>>> import numpy as np
>>> import numpy.linalg as la
>>> np.set_printoptions(precision=2, suppress=True, linewidth=160)
>>> tidy = lambda a: np.round(a, 2) + 0
>>> A2 = np.array([[1, -2], [2, -3]])
>>> M = np.tile(A2, (2, 2))
>>> M
array([[ 1, -2,  1, -2],
       [ 2, -3,  2, -3],
       [ 1, -2,  1, -2],
       [ 2, -3,  2, -3]])
>>> # column 2 repeats column 0
>>> rng = np.random.default_rng(29)
>>> A2 = M + rng.integers(-2, 3, (4, 2)) @ rng.integers(-2, 3, (2, 4))
>>> A2
array([[ 1, -4,  9, -4],
       [ 2, -3,  2, -3],
       [ 1,  0, -1,  0],
       [ 2, -4,  6, -4]])
>>> A2 - M
array([[ 0, -2,  8, -2],
       [ 0,  0,  0,  0],
       [ 0,  2, -2,  2],
       [ 0, -1,  4, -1]])
>>> Uu, sig, Vt = la.svd(M)
>>> np.argmax(sig[:-1] / (sig[1:] + 1e-6)) + 1
np.int64(2)
>>> tidy(sig)
array([8.47, 0.47, 0.  , 0.  ])
>>> A2 = Uu[:, :2] @ np.diag(sig[:2]) @ Vt[:2]
>>> la.matrix_rank(M, rtol=0.05)
np.int64(2)
>>> tidy(np.abs(M - A2).max())
np.float64(0.0)
>>> la.matrix_rank(A2)
np.int64(2)
>>> tidy(A2)
array([[ 1., -2.,  1., -2.],
       [ 2., -3.,  2., -3.],
       [ 1., -2.,  1., -2.],
       [ 2., -3.,  2., -3.]])
>>> tidy(la.norm(M - A2) / la.norm(M))
np.float64(0.0)
>>> tidy(la.norm(M - A2, 2)), tidy(sig[2])
(np.float64(0.0), np.float64(0.0))
>>> Uu, sig, Vt = la.svd(M)
>>> evecs = Vt[:(sig > 1e-8).sum()]
>>> vec = M[2] + -3 * M[1] + rng.integers(2) * np.eye(4)[2]
>>> vec
array([-5.,  7., -4.,  7.])
>>> tidy(evecs.T @ evecs)
array([[0.5, 0. , 0.5, 0. ],
       [0. , 0.5, 0. , 0.5],
       [0.5, 0. , 0.5, 0. ],
       [0. , 0.5, 0. , 0.5]])
>>> la.matrix_rank(np.vstack([M, vec]))
np.int64(3)
>>> blk = np.stack([M, -2 * M, M[::-1]])
>>> la.matrix_rank(blk.reshape(3, -1))
np.int64(2)
>>> tidy(la.norm(blk, axis=(1, 2)))
array([ 8.49, 16.97,  8.49])
>>> blk.shape
(3, 4, 4)
>>> tidy(la.det(blk))
array([0., 0., 0.])
>>> m1 = np.load("out17.npy")
>>> m1
array([[ 0. ,  1.2,  0.1,  0.6, 18. ,  0.8],
       [ 0.9, -0.4, -0.1,  0.5, 16. , -0.1],
       [ 0.2,  1.1, -1.9,  0.8,  6. ,  0.9],
       [-0.6, -0.3,  0.5,  1.2,  4. , -0.1]])
>>> A2 = m1 / np.sqrt((m1 ** 2).mean(axis=1, keepdims=True))
>>> la.matrix_rank(m1 - m1.mean(axis=1, keepdims=True))
np.int64(4)
>>> tidy(la.norm(A2, axis=1))
array([2.45, 2.45, 2.45, 2.45])
>>> tidy(A2[3])
array([-0.34, -0.17,  0.29,  0.69,  2.3 , -0.06])
>>> u = np.array([-3, 0])
>>> tidy(np.correlate(m1[3], m1[2], "full"))
array([-0.54, -3.87, -1.83,  4.98, 11.11, 23.47,  0.81, -6.26,  4.83,  0.69, -0.02])
>>> tidy(np.array([np.convolve(row, u, "same") for row in m1]))
array([[  0. ,  -3.6,  -0.3,  -1.8, -54. ,  -2.4],
       [ -2.7,   1.2,   0.3,  -1.5, -48. ,   0.3],
       [ -0.6,  -3.3,   5.7,  -2.4, -18. ,  -2.7],
       [  1.8,   0.9,  -1.5,  -3.6, -12. ,   0.3]])
>>> tidy(np.convolve(m1[3], u))
array([  1.8,   0.9,  -1.5,  -3.6, -12. ,   0.3,   0. ])
>>> tidy(np.cross(m1[3, :3], m1[2, :3]))
array([ 0.02, -1.04, -0.6 ])
>>> tidy(np.polyval(u, m1[3]))
array([  1.8,   0.9,  -1.5,  -3.6, -12. ,   0.3])
>>> tidy(m1.mean(axis=0))
array([ 0.13,  0.4 , -0.35,  0.78, 11.  ,  0.38])
>>> tidy(la.svd(m1, compute_uv=False))
array([25.2 ,  2.41,  1.43,  1.2 ])
>>> tidy(np.diff(m1, axis=0))
array([[  0.9,  -1.6,  -0.2,  -0.1,  -2. ,  -0.9],
       [ -0.7,   1.5,  -1.8,   0.3, -10. ,   1. ],
       [ -0.8,  -1.4,   2.4,   0.4,  -2. ,  -1. ]])
>>> tidy(la.norm(m1))
np.float64(25.38)
>>> arr = np.load("run9.npy")
>>> arr
array([[ 2.28, -1.  ,  1.53],
       [ 1.04,  0.6 , -1.17],
       [ 0.88,  1.7 ,  0.75]])
>>> np.allclose(arr @ arr.T, arr.T @ arr)
False
>>> tidy(np.sort(np.abs(la.eigvals(arr))))
array([1.78, 1.78, 2.93])
>>> la.determinant(arr)
Traceback (most recent call last):
  File "<python-input-53>", line 1, in <module>
    la.determinant(arr)
    ^^^^^^^^^^^^^^
AttributeError: module 'numpy.linalg' has no attribute 'determinant'
>>> np.allclose(arr, arr.T)
False
>>> vec = np.array([5, 1, -8])
>>> target = arr @ vec
>>> beta, lr = np.zeros(3), 1 / la.norm(arr, 2) ** 2
>>> for i in range(6):
...     beta -= lr * arr.T @ (arr @ beta - target)
...     if i % 2 == 0: print(i, round(la.norm(arr @ beta - target), 2))
... 
0 10.51
2 5.63
4 3.2
>>> tidy(la.cond(arr))
np.float64(2.04)
>>> tidy(beta)
array([ 4.2 ,  1.49, -6.65])
>>> A2 = np.array([[1, 0, -3], [2, 1, 3]])
>>> Z = np.kron(A2, arr)
>>> la.matrix_rank(Z)
np.int64(6)
>>> blk = np.stack([arr, 5 * arr, arr[::-1]])
>>> tidy(la.norm(blk, axis=(1, 2)))
array([ 3.95, 19.73,  3.95])
>>> blk.shape
(3, 3, 3)
>>> la.matrix_rank(blk.reshape(3, -1))
np.int64(2)
>>> A2 = np.array([[2, 2, 1, 0, 0],
...     [3, 0, 2, 3, 2],
...     [2, 0, 3, 1, 0],
...     [0, 3, 1, 2, 3],
...     [2, 0, 2, 3, 1]])
>>> feats = A2 - A2.T
>>> feats
array([[ 0, -1, -1,  0, -2],
       [ 1,  0,  2,  0,  2],
       [ 1, -2,  0,  0, -2],
       [ 0,  0,  0,  0,  0],
       [ 2, -2,  2,  0,  0]])
>>> # null space of dimension 3
>>> r = la.matrix_rank(feats)
>>> r
np.int64(2)
>>> null = la.svd(feats)[2][r:].T
>>> np.allclose(feats @ null, 0)
True
>>> [int(la.matrix_rank(feats[:i])) for i in range(1, len(feats) + 1)]
[1, 2, 2, 2, 2]
>>> la.matrix_rank(feats.T @ feats), la.matrix_rank(feats @ feats.T)
(np.int64(2), np.int64(2))
>>> tidy(null @ null.T)
array([[ 0.67,  0.33, -0.33,  0.  ,  0.  ],
       [ 0.33,  0.5 ,  0.17,  0.  , -0.33],
       [-0.33,  0.17,  0.5 ,  0.  , -0.33],
       [ 0.  ,  0.  ,  0.  ,  1.  ,  0.  ],
       [ 0.  , -0.33, -0.33,  0.  ,  0.33]])
>>> tidy(feats @ null)
array([[0., 0., 0.],
       [0., 0., 0.],
       [0., 0., 0.],
       [0., 0., 0.],
       [0., 0., 0.]])
>>> null.shape
(5, 3)
>>> mat = np.load("a.npy")
>>> tidy(mat)
array([[ 0.68, -0.4 ,  0.28, -0.04,  0.33, -0.21,  0.28, -0.23, -0.06],
       [ 0.27,  0.18,  0.39,  0.77, -0.27,  0.17, -0.12,  0.16, -0.1 ],
       [ 0.12,  0.18,  0.5 , -0.37, -0.21, -0.35, -0.47,  0.05,  0.42],
       [-0.06, -0.15, -0.03,  0.1 , -0.48, -0.03,  0.59, -0.1 ,  0.61],
       [-0.42, -0.12,  0.27,  0.17, -0.05, -0.09, -0.12, -0.82, -0.14],
       [-0.12,  0.22,  0.45, -0.37, -0.28,  0.04,  0.47,  0.14, -0.53],
       [-0.36, -0.22,  0.05,  0.29,  0.13, -0.75,  0.11,  0.37, -0.11],
       [-0.15, -0.8 ,  0.18, -0.1 , -0.24,  0.33, -0.25,  0.26, -0.07],
       [ 0.33, -0.07, -0.45, -0.05, -0.62, -0.34, -0.18, -0.16, -0.35]])
>>> # columns are unit length and at right angles
>>> A2 = la.inv(mat)
>>> tidy(A2)
array([[ 0.68,  0.27,  0.12, -0.06, -0.42, -0.12, -0.36, -0.15,  0.33],
       [-0.4 ,  0.18,  0.18, -0.15, -0.12,  0.22, -0.22, -0.8 , -0.07],
       [ 0.28,  0.39,  0.5 , -0.03,  0.27,  0.45,  0.05,  0.18, -0.45],
       [-0.04,  0.77, -0.37,  0.1 ,  0.17, -0.37,  0.29, -0.1 , -0.05],
       [ 0.33, -0.27, -0.21, -0.48, -0.05, -0.28,  0.13, -0.24, -0.62],
       [-0.21,  0.17, -0.35, -0.03, -0.09,  0.04, -0.75,  0.33, -0.34],
       [ 0.28, -0.12, -0.47,  0.59, -0.12,  0.47,  0.11, -0.25, -0.18],
       [-0.23,  0.16,  0.05, -0.1 , -0.82,  0.14,  0.37,  0.26, -0.16],
       [-0.06, -0.1 ,  0.42,  0.61, -0.14, -0.53, -0.11, -0.07, -0.35]])
>>> (np.abs(A2) > 1e-9).astype(int)
array([[1, 1, 1, 1, 1, 1, 1, 1, 1],
       [1, 1, 1, 1, 1, 1, 1, 1, 1],
       [1, 1, 1, 1, 1, 1, 1, 1, 1],
       [1, 1, 1, 1, 1, 1, 1, 1, 1],
       [1, 1, 1, 1, 1, 1, 1, 1, 1],
       [1, 1, 1, 1, 1, 1, 1, 1, 1],
       [1, 1, 1, 1, 1, 1, 1, 1, 1],
       [1, 1, 1, 1, 1, 1, 1, 1, 1],
       [1, 1, 1, 1, 1, 1, 1, 1, 1]])
>>> np.allclose(A2, mat.T)
True
>>> tidy(mat @ A2)
array([[1., 0., 0., 0., 0., 0., 0., 0., 0.],
       [0., 1., 0., 0., 0., 0., 0., 0., 0.],
       [0., 0., 1., 0., 0., 0., 0., 0., 0.],
       [0., 0., 0., 1., 0., 0., 0., 0., 0.],
       [0., 0., 0., 0., 1., 0., 0., 0., 0.],
       [0., 0., 0., 0., 0., 1., 0., 0., 0.],
       [0., 0., 0., 0., 0., 0., 1., 0., 0.],
       [0., 0., 0., 0., 0., 0., 0., 1., 0.],
       [0., 0., 0., 0., 0., 0., 0., 0., 1.]])
>>> vec = np.array([3, -2, -2, -4, -2, 1, 4, -1, -4])
>>> tidy(mat.T @ (mat @ vec))
array([ 3., -2., -2., -4., -2.,  1.,  4., -1., -4.])
>>> tidy(np.abs(la.eigvals(mat)))
array([1., 1., 1., 1., 1., 1., 1., 1., 1.])
>>> 9 - la.matrix_rank(mat - np.eye(9), tol=1e-8)
np.int64(0)
>>> tidy(la.det(mat))
np.float64(-1.0)
